>>> import numpy as np
>>> from numpy import linalg as LA
>>> np.set_printoptions(suppress=True, linewidth=140)
>>> F = np.array([[-2, 1, 2, 2],
...     [0, 3, 2, 0],
...     [-3, 2, 3, 3],
...     [-2, 0, 3, 2],
...     [-3, 1, 3, 3],
...     [-1, 3, 2, 1]])
>>> np.allclose(F[:-1].T @ LA.lstsq(F[:-1].T, F[-1])[0], F[-1])
True
>>> np.round(F @ LA.pinv(F) @ F, 2) + 0
array([[-2.,  1.,  2.,  2.],
       [ 0.,  3.,  2.,  0.],
       [-3.,  2.,  3.,  3.],
       [-2.,  0.,  3.,  2.],
       [-3.,  1.,  3.,  3.],
       [-1.,  3.,  2.,  1.]])
>>> r0 = np.array([-3, -2])
>>> np.cross(F[3, :3], F[0, :3])
array([-3, -2, -2])
>>> np.array([np.convolve(row, r0, "same") for row in F])
array([[  6,   1,  -8, -10],
       [  0,  -9, -12,  -4],
       [  9,   0, -13, -15],
       [  6,   4,  -9, -12],
       [  9,   3, -11, -15],
       [  3,  -7, -12,  -7]])
>>> np.convolve(F[3], r0)
array([  6,   4,  -9, -12,  -4])
>>> np.argsort(-LA.norm(F, axis=0).round(6), kind="stable")[:3]
array([2, 0, 3])
>>> r0, v = F[1], F[3]
>>> r0 @ v
np.int64(6)
>>> r0 @ r0
np.int64(13)
>>> pr = (r0 @ v) / (r0 @ r0) * r0
>>> LA.matrix_rank(np.outer(r0, v))
np.int64(1)
>>> (v - pr) @ r0
np.float64(0.0)
>>> feats = np.load("layer15.npy")
>>> feats
array([[4, 2, 4, 2],
       [2, 4, 2, 4],
       [4, 2, 4, 2],
       [2, 4, 2, 4]])
>>> hat = np.triu(np.array([[1, -2, -2, 0], [1, -2, 0, -2], [2, 1, 1, 1], [0, 1, 1, 0]]), 1) + np.eye(4)
>>> A2 = hat @ feats @ LA.inv(hat)
>>> np.trace(A2), np.trace(feats)
(np.float64(16.0), np.int64(16))
>>> A2
array([[ -8., -26., -24., -38.],
       [ -2.,  -8.,  -6., -14.],
       [  6.,  18.,  18.,  24.],
       [  2.,   8.,   6.,  14.]])
>>> np.allclose(feats @ feats.T, feats.T @ feats)
True
>>> LA.matrix_rank(feats, rtol=0.1)
np.int64(2)
>>> [round(float(x), 2) for x in LA.svd(feats, compute_uv=False)[:3]]
[12.0, 4.0, 0.0]
>>> np.argsort(-LA.norm(feats, axis=0).round(6), kind="stable")[:3]
array([0, 1, 2])
>>> round(LA.norm(feats, 2) / LA.norm(feats), 2)
np.float64(0.95)
>>> LA.cond(feats) > 100
np.True_
>>> arr = np.loadtxt("m.csv", delimiter=",")
>>> arr.round(2)
array([[-0.79,  0.34, -0.52],
       [-0.33, -0.94, -0.11],
       [-0.52,  0.08,  0.85]])
>>> T = np.stack([arr, 2 * arr, arr[::-1]])
>>> LA.matrix_rank(T)
array([3, 3, 3])
>>> T.shape
(3, 3, 3)
>>> LA.matrix_rank(T.reshape(3, -1))
np.int64(2)
>>> np.round(LA.norm(T, axis=(1, 2)), 2)
array([1.73, 3.46, 1.73])
>>> r0, v = arr[2], arr[1]
>>> r0 @ r0
np.float64(1.0)
>>> pr = (r0 @ v) / (r0 @ r0) * r0
>>> (v - pr) @ r0
np.float64(0.0)
>>> np.round(LA.norm(r0 + v) ** 2 + LA.norm(r0 - v) ** 2, 2)
np.float64(4.0)
>>> O, evecs = LA.qr(arr[:, :1])[0], LA.qr(arr[:, 1:])[0]
>>> sv = LA.svd(O.T @ evecs, compute_uv=False)
>>> round(LA.norm(O @ O.T - evecs @ evecs.T, 2), 2)
np.float64(1.0)
>>> np.round(np.degrees(np.arccos(sv.clip(0, 1))), 2)
array([90.])
>>> sv.round(2) + 0
array([0.])
>>> (sv > 0.9).sum()
np.int64(0)
>>> x0 = np.array([0, 2, 2])
>>> target = arr @ x0
>>> target.round(2)
array([-0.36, -2.1 ,  1.86])
>>> np.round(LA.solve(arr, target), 2)
array([-0.,  2.,  2.])
>>> np.round(LA.solve(arr.T, arr[0]), 2) + 0
array([1., 0., 0.])
>>> np.round(LA.solve(arr, target + arr[:, 1]), 2) + 0
array([0., 3., 2.])
>>> np.round(LA.solve(arr, arr[:, 2]), 2)
array([-0., -0.,  1.])
>>> rng = np.random.default_rng(733)
>>> idx = rng.permutation(3)
>>> A2 = arr[:, idx] * rng.choice([-1, 1], 3)
>>> A2.round(2)
array([[ 0.79,  0.34, -0.52],
       [ 0.33, -0.94, -0.11],
       [ 0.52,  0.08,  0.85]])
>>> left, _, VT = LA.svd(arr.T @ A2)
>>> idx
array([0, 1, 2])
>>> np.round(left @ VT, 2) + 0
array([[-1.,  0.,  0.],
       [ 0.,  1.,  0.],
       [ 0.,  0.,  1.]])
>>> np.round(LA.lstsq(arr, A2)[0], 2) + 0
array([[-1.,  0.,  0.],
       [ 0.,  1.,  0.],
       [ 0.,  0.,  1.]])
>>> W0 = np.load("test13.npy")
>>> W0
array([[3., 0., 0., 0.],
       [0., 3., 3., 2.],
       [0., 2., 2., 1.],
       [0., 0., 0., 0.]])
>>> np.round(np.sort(LA.eigvals(W0).real), 2)
array([0., 0., 3., 5.])
>>> round(LA.det(W0), 2)
np.float64(0.0)
>>> np.flatnonzero(LA.matrix_power((W0 != 0) + (W0.T != 0) + np.eye(4), 4)[3])
array([1, 2, 3])
>>> (LA.matrix_power((W0 != 0) + (W0.T != 0) + np.eye(4), 4) > 0).astype(int)
array([[1, 0, 0, 0],
       [0, 1, 1, 1],
       [0, 1, 1, 1],
       [0, 1, 1, 1]])
>>> left, sv, VT = LA.svd(W0)
>>> np.argmax(sv[:-1] / (sv[1:] + 1e-6)) + 1
np.int64(3)
>>> A2 = left[:, :3] @ np.diag(sv[:3]) @ VT[:3]
>>> A2.round(2)
array([[3., 0., 0., 0.],
       [0., 3., 3., 2.],
       [0., 2., 2., 1.],
       [0., 0., 0., 0.]])
>>> round(LA.norm(W0 - A2) / LA.norm(W0), 2)
np.float64(0.0)
>>> LA.matrix_rank(A2)
np.int64(3)
>>> np.round(LA.norm(W0 - A2, 2), 2), sv[3]
(np.float64(0.0), np.float64(0.0))
